$ python3 -q
>>> import numpy as np
>>> np.set_printoptions(precision=2, suppress=True, linewidth=140, sign=" ")
>>> tidy = lambda a: np.round(a, 2) + 0
>>> mat = np.load("block13.npy")
>>> mat
array([[ 1, -1, -1,  1,  1, -1, -1,  1],
       [ 1,  1,  1,  1, -1, -1, -1, -1],
       [ 1,  1, -1, -1, -1, -1,  1,  1],
       [ 1, -1,  1, -1,  1, -1,  1, -1],
       [ 1, -1,  1, -1, -1,  1, -1,  1],
       [ 1,  1, -1, -1,  1,  1, -1, -1],
       [ 1,  1,  1,  1,  1,  1,  1,  1]])
>>> ang = np.radians(135)
>>> Rm = np.eye(8)
>>> Rm[7, 7] = Rm[5, 5] = np.cos(ang)
>>> Rm[7, 5], Rm[5, 7] = -np.sin(ang), np.sin(ang)
>>> tidy(Rm)
array([[ 1.  ,  0.  ,  0.  ,  0.  ,  0.  ,  0.  ,  0.  ,  0.  ],
       [ 0.  ,  1.  ,  0.  ,  0.  ,  0.  ,  0.  ,  0.  ,  0.  ],
       [ 0.  ,  0.  ,  1.  ,  0.  ,  0.  ,  0.  ,  0.  ,  0.  ],
       [ 0.  ,  0.  ,  0.  ,  1.  ,  0.  ,  0.  ,  0.  ,  0.  ],
       [ 0.  ,  0.  ,  0.  ,  0.  ,  1.  ,  0.  ,  0.  ,  0.  ],
       [ 0.  ,  0.  ,  0.  ,  0.  ,  0.  , -0.71,  0.  ,  0.71],
       [ 0.  ,  0.  ,  0.  ,  0.  ,  0.  ,  0.  ,  1.  ,  0.  ],
       [ 0.  ,  0.  ,  0.  ,  0.  ,  0.  , -0.71,  0.  , -0.71]])
>>> Y = mat @ Rm.T
>>> tidy(np.linalg.svd(mat, compute_uv=False)), tidy(np.linalg.svd(Y, compute_uv=False))
(array([ 2.83,  2.83,  2.83,  2.83,  2.83,  2.83,  2.83]), array([ 2.83,  2.83,  2.83,  2.83,  2.83,  2.83,  2.83]))
>>> np.allclose(np.linalg.norm(mat, axis=1), np.linalg.norm(Y, axis=1))
True
>>> x0 = np.array([1, -2, -1, 0, 1, -2, 1, 0])
>>> np.einsum("ij,j->i", mat, x0)
array([ 6, -2,  2,  6, -2, -2, -2])
>>> (mat @ x0).argmax()
np.int64(0)
>>> mat @ np.eye(8)[6]
array([-1., -1.,  1.,  1., -1., -1.,  1.])
>>> x0 @ mat
Traceback (most recent call last):
  File "<python-input-17>", line 1, in <module>
    x0 @ mat
    ~~~^~~~~
ValueError: matmul: Input operand 1 has a mismatch in its core dimension 0, with gufunc signature (n?,k),(k,m?)->(n?,m?) (size 7 is different from 8)
>>> mat @ (2 * x0)
array([12, -4,  4, 12, -4, -4, -4])
>>> np.sign((mat @ x0).round(6))
array([ 1, -1,  1,  1, -1, -1, -1])
>>> np.linalg.norm(mat @ x0) <= np.linalg.norm(mat, 2) * np.linalg.norm(x0) + 1e-9
np.True_
>>> Y = mat[0, 0] * mat[1:] - np.outer(mat[1:, 0], mat[0])
>>> Y
array([[ 0,  2,  2,  0, -2,  0,  0, -2],
       [ 0,  2,  0, -2, -2,  0,  2,  0],
       [ 0,  0,  2, -2,  0,  0,  2, -2],
       [ 0,  0,  2, -2, -2,  2,  0,  0],
       [ 0,  2,  0, -2,  0,  2,  0, -2],
       [ 0,  2,  2,  0,  0,  2,  2,  0]])
>>> np.linalg.matrix_rank(Y), np.linalg.matrix_rank(mat)
(np.int64(6), np.int64(7))
>>> np.flatnonzero(~Y.round(6).any(axis=1))
array([], dtype=int64)
>>> u = np.array([-1, -2])
>>> np.array([np.convolve(row, u, "same") for row in mat])
array([[-1, -1,  3,  1, -3, -1,  3,  1],
       [-1, -3, -3, -3, -1,  3,  3,  3],
       [-1, -3, -1,  3,  3,  3,  1, -3],
       [-1, -1,  1, -1,  1, -1,  1, -1],
       [-1, -1,  1, -1,  3,  1, -1,  1],
       [-1, -3, -1,  3,  1, -3, -1,  3],
       [-1, -3, -3, -3, -3, -3, -3, -3]])
>>> np.polyval(u, mat[2])
array([-3, -3, -1, -1, -1, -1, -3, -3])
>>> Y = mat / np.linalg.norm(mat, axis=1, keepdims=True)
>>> cov = Y @ Y.T
>>> (np.abs(cov) > 0.9).astype(int)
array([[ 1,  0,  0,  0,  0,  0,  0],
       [ 0,  1,  0,  0,  0,  0,  0],
       [ 0,  0,  1,  0,  0,  0,  0],
       [ 0,  0,  0,  1,  0,  0,  0],
       [ 0,  0,  0,  0,  1,  0,  0],
       [ 0,  0,  0,  0,  0,  1,  0],
       [ 0,  0,  0,  0,  0,  0,  1]])
>>> np.argwhere(np.triu(np.abs(cov) > 0.95, 1))
array([], shape=(0, 2), dtype=int64)
>>> tidy(np.linalg.norm(Y, axis=1))
array([ 1.,  1.,  1.,  1.,  1.,  1.,  1.])
